>>> import numpy as np
>>> np.set_printoptions(precision=4, suppress=True, linewidth=120, sign=" ")
>>> F = np.load("test16.npy")
>>> F
array([[ 0.,  0.,  0.,  0.,  0.,  0.,  0.,  0.,  0.,  0.,  1.],
       [ 0.,  0.,  0.,  0.,  0.,  0.,  0.,  0.,  0.,  0.,  0.],
       [ 0.,  0.,  0.,  0.,  0.,  0.,  0.,  0.,  0.,  0., -2.],
       [ 0.,  0.,  0.,  0.,  0.,  0.,  0.,  0.,  0.,  0., -1.],
       [ 0.,  0.,  0.,  0.,  0.,  0.,  0.,  0.,  0.,  0., -1.],
       [ 0.,  0.,  0.,  0.,  0.,  0.,  0.,  0.,  0.,  0.,  2.],
       [ 0.,  0.,  0.,  0.,  0.,  0.,  0.,  0.,  0.,  0., -1.],
       [ 0.,  0.,  0.,  0.,  0.,  0.,  0.,  0.,  0.,  0.,  0.],
       [ 0.,  0.,  0.,  0.,  0.,  0.,  0.,  0.,  0.,  0., -1.],
       [ 0.,  0.,  0.,  0.,  0.,  0.,  0.,  0.,  0.,  0.,  0.],
       [ 1.,  0., -2., -1., -1.,  2., -1.,  0., -1.,  0.,  0.]])
>>> # splits into 4 blocks
>>> np.argsort(-np.linalg.norm(F, axis=0).round(6), kind="stable")[:3]
array([ 10,   2,   5])
>>> np.linalg.matrix_rank(F, rtol=0.1)
np.int64(2)
>>> round(float(np.linalg.norm(F, 2) / np.linalg.norm(F)), 4)
0.7071
>>> np.linalg.cond(F) > 100
np.True_
>>> [round(float(x), 4) for x in np.linalg.svd(F, compute_uv=False)[:3]]
[3.6056, 3.6056, 0.0]
>>> A = np.load("m.npy")
>>> A
array([[  0,  -2,   0,  -6,  -4,  -6, -12],
       [  0, -13,  -8, -11, -14,  -3,  -6],
       [  0,   9,   7,  10,  15,   9,   9],
       [  0,  -2,  -2,   1,  -1,   3,   6],
       [  0,  10,   4,   6,   4,  -6,   0],
       [  0, -12,  -4,  -7,  -3,   9,   0],
       [  0,  14,   6,  11,   9,  -3,   6],
       [  0,  -5,  -4,  -1,  -4,   3,   6],
       [  0,  12,   7,   9,  11,   0,   3],
       [  0,   7,   3,   3,   2,  -6,  -3]])
>>> round(np.trace(np.linalg.pinv(A) @ A), 4)
np.float64(3.0)
>>> np.linalg.lstsq(A[:-1].T, A[-1])[2]
np.int32(3)
>>> np.unique(A.round(6), axis=0).shape
(10, 7)
>>> left, s, VT = np.linalg.svd(A)
>>> np.argmax(s[:-1] / (s[1:] + 1e-6)) + 1
np.int64(3)
>>> s.round(4) + 0
array([ 49.1251,  23.9558,  10.9928,   0.    ,   0.    ,   0.    ,   0.    ])
>>> other = left[:, :3] @ np.diag(s[:3]) @ VT[:3]
>>> round(float(np.linalg.norm(A - other, 2)), 4), round(float(s[3]), 4)
(0.0, 0.0)
>>> np.linalg.matrix_rank(other)
np.int64(3)
>>> np.argsort(-np.linalg.norm(A, axis=0).round(6), kind="stable")[:3]
array([ 1,  4,  3])
>>> np.linalg.matrix_rank(A, rtol=0.1)
np.int64(3)
>>> C2 = A.T @ A
>>> np.linalg.matrix_rank(C2)
np.int64(3)
>>> np.diag(C2)
array([   0,  916,  259,  555,  685,  306,  387])
>>> np.allclose(C2, C2.T)
True
>>> C2
array([[   0,    0,    0,    0,    0,    0,    0],
       [   0,  916,  468,  675,  695, -141,  240],
       [   0,  468,  259,  350,  400,  -27,  123],
       [   0,  675,  350,  555,  580,    9,  312],
       [   0,  695,  400,  580,  685,   96,  318],
       [   0, -141,  -27,    9,   96,  306,  207],
       [   0,  240,  123,  312,  318,  207,  387]])
>>> other = np.array([[-1, 2, 1],
...     [-1, 2, 1],
...     [1, -2, -2],
...     [0, 2, 2],
...     [1, -2, -2],
...     [0, -2, -1],
...     [-2, -1, 2]])
>>> np.vstack([A, other.T]).shape
(13, 7)
>>> other.T @ A.T
array([[ 22,   3,  -5, -13,  -2,   5, -11, -15,   0,   4],
       [ 16,   8, -33,  -8,  28, -42,  20,  -8,   3,  25],
       [-24,   0,  -6,  15,  12, -21,  21,  18,   0,   3]])
>>> np.linalg.matrix_rank(A @ other)
np.int64(3)
>>> np.einsum("ik,kj->ij", A, other)
array([[ 22,  16, -24],
       [  3,   8,   0],
       [ -5, -33,  -6],
       [-13,  -8,  15],
       [ -2,  28,  12],
       [  5, -42, -21],
       [-11,  20,  21],
       [-15,  -8,  18],
       [  0,   3,   0],
       [  4,  25,   3]])
>>> np.linalg.matrix_rank(np.vstack([A, other.T]))
np.int64(6)
